$ python3 -q
>>> import numpy as np
>>> from numpy import linalg as LA
>>> np.set_printoptions(suppress=True, linewidth=140)
>>> def rd(a):
...     return np.round(a, 2) + 0
... 
>>> arr = np.load("dump.npy")
>>> arr
array([[1.  , 0.2 , 0.04, 0.01, 0.  , 0.  ],
       [0.2 , 1.  , 0.2 , 0.04, 0.01, 0.  ],
       [0.04, 0.2 , 1.  , 0.2 , 0.04, 0.01],
       [0.01, 0.04, 0.2 , 1.  , 0.2 , 0.04],
       [0.  , 0.01, 0.04, 0.2 , 1.  , 0.2 ],
       [0.  , 0.  , 0.01, 0.04, 0.2 , 1.  ]])
>>> rd(np.abs(LA.eigvals(arr)).max())
np.float64(1.42)
>>> np.trace(arr)
np.float64(6.0)
>>> rd(np.sort(np.abs(LA.eigvals(arr))))
array([0.69, 0.76, 0.87, 1.03, 1.24, 1.42])
>>> rd(LA.det(arr))
np.float64(0.82)
>>> K = np.array([[0.0, 1.0, -2.0, 4.0],
...     [-2.0, 1.0, 0.0, 2.0],
...     [7.0, -2.0, -6.0, 5.0],
...     [5.0, -3.0, -2.0, -1.0]])
>>> LA.cond(K) > 100
np.True_
>>> np.argsort(-LA.norm(K, axis=0).round(6), kind="stable")[:3]
array([0, 3, 2])
>>> LA.matrix_rank(K, rtol=0.1)
np.int64(2)
>>> r0 = np.array([0, -3, 3])
>>> np.correlate(K[0], K[3], "full")
array([  0.,  -1.,   0.,  -3.,   3., -22.,  20.])
>>> np.polyval(r0, K[0])
array([ 3.,  0.,  9., -9.])
>>> np.cross(K[0, :3], K[3, :3])
array([ -8., -10.,  -5.])
>>> np.convolve(K[0], r0)
array([  0.,   0.,  -3.,   9., -18.,  12.])
>>> Uu, sig, Vt = LA.svd(K)
>>> np.argmax(sig[:-1] / (sig[1:] + 1e-6)) + 1
np.int64(3)
>>> rd(sig)
array([11.98,  6.26,  0.52,  0.  ])
>>> M2 = Uu[:, :3] @ np.diag(sig[:3]) @ Vt[:3]
>>> rd(np.abs(K - M2).max())
np.float64(0.0)
>>> rd(M2)
array([[ 0.,  1., -2.,  4.],
       [-2.,  1.,  0.,  2.],
       [ 7., -2., -6.,  5.],
       [ 5., -3., -2., -1.]])
>>> rd(LA.norm(K - M2) / LA.norm(K))
np.float64(0.0)
>>> m1 = np.load("x.npy")
>>> m1
array([[ 0.83, -1.1 ,  0.6 ,  0.39, -1.58,  0.88],
       [ 0.8 , -1.1 ,  0.6 ,  0.4 , -1.6 ,  0.9 ],
       [ 0.6 ,  1.6 ,  0.4 , -1.3 , -0.3 , -0.2 ]])
>>> w1 = np.array([[2, 1, 1, 0, -2],
...     [3, -3, -1, -2, 2],
...     [1, 1, 0, 1, 0],
...     [3, -2, -3, 2, -2],
...     [0, -1, -3, -3, -3],
...     [-1, 3, 2, -2, 2]])
>>> beta = np.array([1, -1, 0, 2, 2])
>>> hid = np.maximum(m1 @ w1 + beta, 0)
>>> (hid > 0).astype(int)
array([[1, 1, 1, 1, 1],
       [1, 1, 1, 1, 1],
       [1, 0, 1, 0, 1]])
>>> cent = np.array([[-1, 1, 1], [0, -1, -2], [2, -1, 0], [0, 1, 1], [-2, -2, 2]])
>>> w1 @ cent
array([[  4,   4,  -4],
       [ -9,   1,  11],
       [ -1,   1,   0],
       [ -5,  14,   5],
       [  0,   7,  -7],
       [  1, -12,  -5]])
>>> rd(hid @ cent)
array([[  6.55, -13.34,   2.19],
       [  6.4 , -13.7 ,   2.4 ],
       [-11.1 , -13.9 ,  17.9 ]])
